$ python -q
>>> import numpy as np
>>> np.set_printoptions(suppress=True, linewidth=100)
>>> def rnd(a):
...     return np.round(a, 2) + 0
... 
>>> J = np.loadtxt("block17.csv", delimiter=",")
>>> J
array([[0., 0., 0., 0., 0., 0., 0.],
       [0., 0., 0., 2., 0., 0., 0.],
       [0., 0., 0., 0., 0., 0., 0.],
       [0., 1., 0., 0., 0., 0., 0.],
       [0., 0., 0., 0., 0., 0., 0.],
       [0., 0., 0., 0., 0., 0., 0.],
       [0., 0., 0., 0., 0., 0., 1.]])
>>> # null space of dimension 4
>>> Uu, sv, Vt = np.linalg.svd(J)
>>> sv
array([2., 1., 1., 0., 0., 0., 0.])
>>> other = Uu[:, :3] @ np.diag(sv[:3]) @ Vt[:3]
>>> rnd(np.linalg.norm(J - other) / np.linalg.norm(J))
np.float64(0.0)
>>> np.linalg.matrix_rank(other)
np.int64(3)
>>> np.abs(J - other).max()
np.float64(0.0)
>>> Uu, sv, Vt = np.linalg.svd(J)
>>> evecs = Vt[:(sv > 1e-8).sum()]
>>> rng = np.random.default_rng(35075)
>>> x = J[1] + 3 * J[5] + rng.integers(2) * np.eye(7)[0]
>>> x
array([0., 0., 0., 2., 0., 0., 0.])
>>> evecs.T @ evecs
array([[0., 0., 0., 0., 0., 0., 0.],
       [0., 1., 0., 0., 0., 0., 0.],
       [0., 0., 0., 0., 0., 0., 0.],
       [0., 0., 0., 1., 0., 0., 0.],
       [0., 0., 0., 0., 0., 0., 0.],
       [0., 0., 0., 0., 0., 0., 0.],
       [0., 0., 0., 0., 0., 0., 1.]])
>>> np.diag(evecs.T @ evecs)
array([0., 1., 0., 1., 0., 0., 1.])
>>> np.linalg.matrix_rank(np.vstack([J, x]))
np.int64(3)
>>> def softmax(z):
...     e = np.exp(z - z.max(axis=-1, keepdims=True))
...     return e / e.sum(axis=-1, keepdims=True)
... 
>>> rnd(softmax(J).sum(axis=1))
array([1., 1., 1., 1., 1., 1., 1.])
>>> rnd(softmax(J[3] + -1))
array([0.11, 0.31, 0.11, 0.11, 0.11, 0.11, 0.11])
>>> S = J @ J.T / np.sqrt(7)
>>> rnd(softmax(S + np.triu(np.full(S.shape, -np.inf), 1)))
array([[1.  , 0.  , 0.  , 0.  , 0.  , 0.  , 0.  ],
       [0.18, 0.82, 0.  , 0.  , 0.  , 0.  , 0.  ],
       [0.33, 0.33, 0.33, 0.  , 0.  , 0.  , 0.  ],
       [0.22, 0.22, 0.22, 0.33, 0.  , 0.  , 0.  ],
       [0.2 , 0.2 , 0.2 , 0.2 , 0.2 , 0.  , 0.  ],
       [0.17, 0.17, 0.17, 0.17, 0.17, 0.17, 0.  ],
       [0.13, 0.13, 0.13, 0.13, 0.13, 0.13, 0.2 ]])
>>> rnd(softmax(S)[3] @ J)
array([0.  , 0.2 , 0.  , 0.27, 0.  , 0.  , 0.13])
>>> softmax(S).round(6).argmax(axis=1)
array([0, 1, 0, 3, 0, 0, 6])
>>> rk = np.linalg.matrix_rank(J)
>>> rk
np.int64(3)
>>> ns = np.linalg.svd(J)[2][rk:].T
>>> [int(np.linalg.matrix_rank(np.delete(J, i, axis=0))) for i in range(7)]
[3, 2, 3, 2, 3, 3, 2]
>>> [int(np.linalg.matrix_rank(J[:, :j + 1])) for j in range(7)]
[0, 1, 1, 2, 2, 2, 3]
>>> ns @ ns.T
array([[1., 0., 0., 0., 0., 0., 0.],
       [0., 0., 0., 0., 0., 0., 0.],
       [0., 0., 1., 0., 0., 0., 0.],
       [0., 0., 0., 0., 0., 0., 0.],
       [0., 0., 0., 0., 1., 0., 0.],
       [0., 0., 0., 0., 0., 1., 0.],
       [0., 0., 0., 0., 0., 0., 0.]])
>>> t = np.radians(60)
>>> Rm = np.eye(7)
>>> Rm[2, 2] = Rm[5, 5] = np.cos(t)
>>> Rm[2, 5], Rm[5, 2] = -np.sin(t), np.sin(t)
>>> rnd(Rm)
array([[ 1.  ,  0.  ,  0.  ,  0.  ,  0.  ,  0.  ,  0.  ],
       [ 0.  ,  1.  ,  0.  ,  0.  ,  0.  ,  0.  ,  0.  ],
       [ 0.  ,  0.  ,  0.5 ,  0.  ,  0.  , -0.87,  0.  ],
       [ 0.  ,  0.  ,  0.  ,  1.  ,  0.  ,  0.  ,  0.  ],
       [ 0.  ,  0.  ,  0.  ,  0.  ,  1.  ,  0.  ,  0.  ],
       [ 0.  ,  0.  ,  0.87,  0.  ,  0.  ,  0.5 ,  0.  ],
       [ 0.  ,  0.  ,  0.  ,  0.  ,  0.  ,  0.  ,  1.  ]])
>>> other = J @ Rm.T
>>> np.allclose(J @ J.T, other @ other.T)
True
>>> rnd(np.linalg.svd(J, compute_uv=False)), rnd(np.linalg.svd(other, compute_uv=False))
(array([2., 1., 1., 0., 0., 0., 0.]), array([2., 1., 1., 0., 0., 0., 0.]))
>>> rnd(np.linalg.det(Rm)), np.trace(Rm)
(np.float64(1.0), np.float64(6.0))
>>> E = np.load("layer11.npy")
>>> rnd(E)
array([[0.33, 0.33, 0.  , 0.11, 0.  , 0.  , 0.22],
       [0.  , 0.11, 0.26, 0.26, 0.05, 0.05, 0.26],
       [0.24, 0.1 , 0.05, 0.24, 0.24, 0.05, 0.1 ],
       [0.  , 0.07, 0.  , 0.36, 0.21, 0.21, 0.14],
       [0.  , 0.27, 0.13, 0.2 , 0.33, 0.  , 0.07],
       [0.28, 0.22, 0.22, 0.  , 0.  , 0.17, 0.11],
       [0.19, 0.31, 0.19, 0.  , 0.06, 0.12, 0.12]])
>>> # row-stochastic, so 1 is an eigenvalue
>>> other = E / np.linalg.norm(E, axis=1, keepdims=True)
>>> cov = other @ other.T
>>> rnd(cov[1])
array([0.49, 1.  , 0.6 , 0.69, 0.64, 0.54, 0.59])
>>> (np.abs(cov) > 0.9).astype(int)
array([[1, 0, 0, 0, 0, 0, 0],
       [0, 1, 0, 0, 0, 0, 0],
       [0, 0, 1, 0, 0, 0, 0],
       [0, 0, 0, 1, 0, 0, 0],
       [0, 0, 0, 0, 1, 0, 0],
       [0, 0, 0, 0, 0, 1, 1],
       [0, 0, 0, 0, 0, 1, 1]])
>>> f, g = E[5], E[3]
>>> rnd(f @ f)
np.float64(0.22)
>>> rnd(f @ g)
np.float64(0.07)
>>> p = (f @ g) / (f @ f) * f
>>> np.linalg.matrix_rank(np.outer(f, g))
np.int64(1)
>>> rnd(np.outer(f, g))
array([[0.  , 0.02, 0.  , 0.1 , 0.06, 0.06, 0.04],
       [0.  , 0.02, 0.  , 0.08, 0.05, 0.05, 0.03],
       [0.  , 0.02, 0.  , 0.08, 0.05, 0.05, 0.03],
       [0.  , 0.  , 0.  , 0.  , 0.  , 0.  , 0.  ],
       [0.  , 0.  , 0.  , 0.  , 0.  , 0.  , 0.  ],
       [0.  , 0.01, 0.  , 0.06, 0.04, 0.04, 0.02],
       [0.  , 0.01, 0.  , 0.04, 0.02, 0.02, 0.02]])
>>> rnd(p)
array([0.09, 0.07, 0.07, 0.  , 0.  , 0.05, 0.03])
